>>> import numpy as np
>>> import numpy.linalg as la
>>> np.set_printoptions(precision=2, suppress=True, linewidth=200, legacy="1.25")
>>> def rnd(a):
...     return np.round(a, 2) + 0
... 
>>> mat = np.load("out1.npy")
>>> mat
array([[ 3., -1., -3.,  1.],
       [-1.,  3.,  3., -1.],
       [-3.,  3., 11., -3.],
       [ 1., -1., -3.,  3.]])
>>> x = np.ones(4)
>>> for _ in range(5):
...     x = mat @ x
...     x /= la.norm(x)
...     print(round(x @ mat @ x, 2))
... 
11.8
13.95
14.0
14.0
14.0
>>> rnd(la.eigvalsh(mat)[-1])
14.0
>>> evals, vecs = la.eigh(mat)
>>> x = np.array([1, -1, 2, 2])
>>> rnd(vecs * np.sqrt(evals) @ vecs.T)
array([[ 1.61, -0.19, -0.58,  0.19],
       [-0.19,  1.61,  0.58, -0.19],
       [-0.58,  0.58,  3.16, -0.58],
       [ 0.19, -0.19, -0.58,  1.61]])
>>> np.abs(mat).sum(axis=1).max(), rnd(np.abs(evals).max())
(20.0, 14.0)
>>> rnd(la.eigvalsh(mat[1:, 1:]))
array([ 2.,  2., 13.])
>>> rnd(vecs * np.abs(evals) @ vecs.T)
array([[ 3., -1., -3.,  1.],
       [-1.,  3.,  3., -1.],
       [-3.,  3., 11., -3.],
       [ 1., -1., -3.,  3.]])
>>> x @ mat @ x / (x @ x), rnd(evals[0]), rnd(evals[-1])
(2.4, 2.0, 14.0)
>>> data = np.loadtxt("sample16.csv", delimiter=",")
>>> data
array([[1., 0., 0.],
       [8., 1., 0.],
       [4., 2., 1.]])
>>> # triangular
>>> Uu, sigma, VT = la.svd(data)
>>> rnd(sigma)
array([9.19, 1.59, 0.07])
>>> np.argmax(sigma[:-1] / (sigma[1:] + 1e-6)) + 1
2
>>> other = Uu[:, :2] @ np.diag(sigma[:2]) @ VT[:2]
>>> rnd(la.norm(data - other) / la.norm(data))
0.01
>>> la.matrix_rank(other)
2
>>> la.matrix_rank(data, rtol=0.05)
2
>>> rnd(other)
array([[ 1.  ,  0.04, -0.06],
       [ 8.  ,  0.99,  0.01],
       [ 4.  ,  2.  ,  1.  ]])
>>> hat = np.triu(np.array([[3, 0, 3], [2, 1, 0], [2, 3, 2]]), 1) + np.eye(3)
>>> other = hat @ data @ la.inv(hat)
>>> other
array([[ 13.,   6., -36.],
       [  8.,   1., -24.],
       [  4.,   2., -11.]])
>>> np.trace(other), np.trace(data)
(3.0, 3.0)
>>> hat @ data - data @ hat
array([[ 12.,   6.,   0.],
       [  0.,   0., -24.],
       [  0.,   0., -12.]])
>>> la.matrix_rank(other)
3
>>> rnd(la.det(other))
1.0
>>> x = np.array([0, 0, 0])
>>> other @ np.eye(3)[2]
array([-36., -24., -11.])
>>> other * x
array([[ 0.,  0., -0.],
       [ 0.,  0., -0.],
       [ 0.,  0., -0.]])
>>> (other @ x).argmax()
0
>>> (other * x).sum(axis=1)
array([0., 0., 0.])
>>> other @ np.ones(3)
array([-17., -15.,  -5.])
>>> np.sign((other @ x).round(6))
array([0., 0., 0.])
>>> rng = np.random.default_rng(801862)
>>> z = rng.permutation(3)
>>> z
array([2, 0, 1])
>>> other = data[z][:, z]
>>> rnd(np.sort(np.abs(la.eigvals(other))))
array([1., 1., 1.])
>>> other
array([[1., 4., 2.],
       [0., 1., 0.],
       [0., 8., 1.]])
>>> X = np.load("test14.npy")
>>> X
array([[ 0.99,  1.  ,  0.22, -1.  , -1.  ],
       [ 0.12,  0.51,  0.29, -0.48,  0.51],
       [ 0.98,  1.  , -0.24, -1.  ,  0.1 ],
       [-0.85, -0.99,  0.02,  0.92,  0.85],
       [ 0.25,  1.  ,  0.71,  0.77, -1.  ],
       [-0.83, -0.94,  0.92,  0.64,  0.98],
       [ 0.43,  1.  ,  0.45, -0.47, -0.73],
       [ 0.85,  0.99,  0.29, -0.98,  0.08],
       [ 0.37, -0.76, -0.97,  0.76, -0.99],
       [ 0.54, -0.67, -0.2 , -0.78,  0.08],
       [ 0.89,  0.7 , -0.9 , -0.98,  0.24],
       [-0.85, -0.97,  0.29,  0.95,  0.6 ],
       [-0.79, -0.89,  0.35,  0.98, -0.77],
       [ 0.2 ,  0.91, -0.08,  0.17, -0.82],
       [ 0.36,  0.02, -0.76, -0.6 ,  0.45],
       [-0.4 , -0.7 ,  0.24,  0.24,  0.76],
       [-0.91, -0.98,  0.91,  0.92,  0.92],
       [-0.73,  0.93,  0.92,  0.72,  0.69],
       [-0.38, -0.8 ,  0.02,  0.43,  0.49],
       [-0.99, -0.97,  0.66,  1.  ,  0.96],
       [-0.33,  0.83,  0.58,  0.54, -0.31],
       [ 0.94,  0.98, -0.99, -0.84, -0.99],
       [-1.  , -1.  ,  0.79,  1.  ,  0.96],
       [-0.93, -1.  ,  0.7 ,  0.73,  1.  ],
       [-0.49,  0.29,  0.83, -0.73,  1.  ],
       [-0.72,  0.8 ,  0.92,  0.67,  0.75],
       [ 0.35,  1.  ,  0.45, -0.8 ,  0.65],
       [-0.9 , -1.  , -0.14,  1.  , -0.68],
       [ 1.  ,  1.  ,  0.12, -1.  , -1.  ],
       [ 0.85,  1.  ,  0.55, -0.52, -1.  ],
       [ 0.02, -0.97, -0.97,  0.88, -0.98]])
>>> other = X + rng.integers(-2, 3, (31, 3)) @ rng.integers(-2, 3, (3, 5))
>>> rnd(other)
array([[ 2.99,  0.  ,  2.22, -4.  ,  1.  ],
       [-2.88,  4.51, -2.71, -0.48, -2.49],
       [ 4.98, -3.  ,  3.76, -1.  ,  4.1 ],
       [-3.85,  0.01, -2.98, -0.08, -2.15],
       [ 0.25,  1.  ,  0.71, -3.23, -1.  ],
       [ 4.17, -4.94,  5.92, -3.36,  5.98],
       [ 1.43, -1.  ,  1.45, -2.47,  0.27],
       [-5.15,  6.99, -5.71,  1.02, -5.92],
       [ 3.37, -5.76,  2.03, -2.24,  2.01],
       [ 6.54, -6.67,  5.8 , -2.78,  6.08],
       [ 1.89,  1.7 ,  0.1 ,  2.02,  1.24],
       [ 0.15, -2.97,  1.29,  2.95,  1.6 ],
       [ 4.21, -3.89,  5.35, -4.02,  4.23],
       [-1.8 ,  2.91, -2.08,  6.17, -2.82],
       [-3.64,  2.02, -4.76,  5.4 , -3.55],
       [-0.4 , -0.7 ,  0.24, -3.76,  0.76],
       [-0.91, -2.98,  0.91, -5.08,  0.92],
       [-1.73,  0.93, -0.08, -3.28, -0.31],
       [ 2.62, -4.8 ,  3.02, -3.57,  3.49],
       [-3.99,  2.03, -2.34,  6.  , -2.04],
       [-0.33,  1.83,  0.58,  3.54, -0.31],
       [ 1.94, -1.02,  0.01,  1.16,  0.01],
       [ 6.  , -7.  ,  7.79, -1.  ,  7.96],
       [-2.93, -1.  , -1.3 ,  4.73, -1.  ],
       [-5.49,  3.29, -4.17,  4.27, -4.  ],
       [-2.72,  3.8 , -1.08,  5.67, -1.25],
       [ 1.35,  0.  ,  1.45, -3.8 ,  1.65],
       [-2.9 ,  2.  , -2.14,  2.  , -2.68],
       [ 5.  , -3.  ,  4.12, -5.  ,  3.  ],
       [-0.15,  3.  , -0.45, -2.52, -2.  ],
       [ 5.02, -6.97,  4.03, -1.12,  4.02]])
>>> rnd(la.svd(other - X, compute_uv=False))
array([38.62, 14.95,  5.8 ,  0.  ,  0.  ])
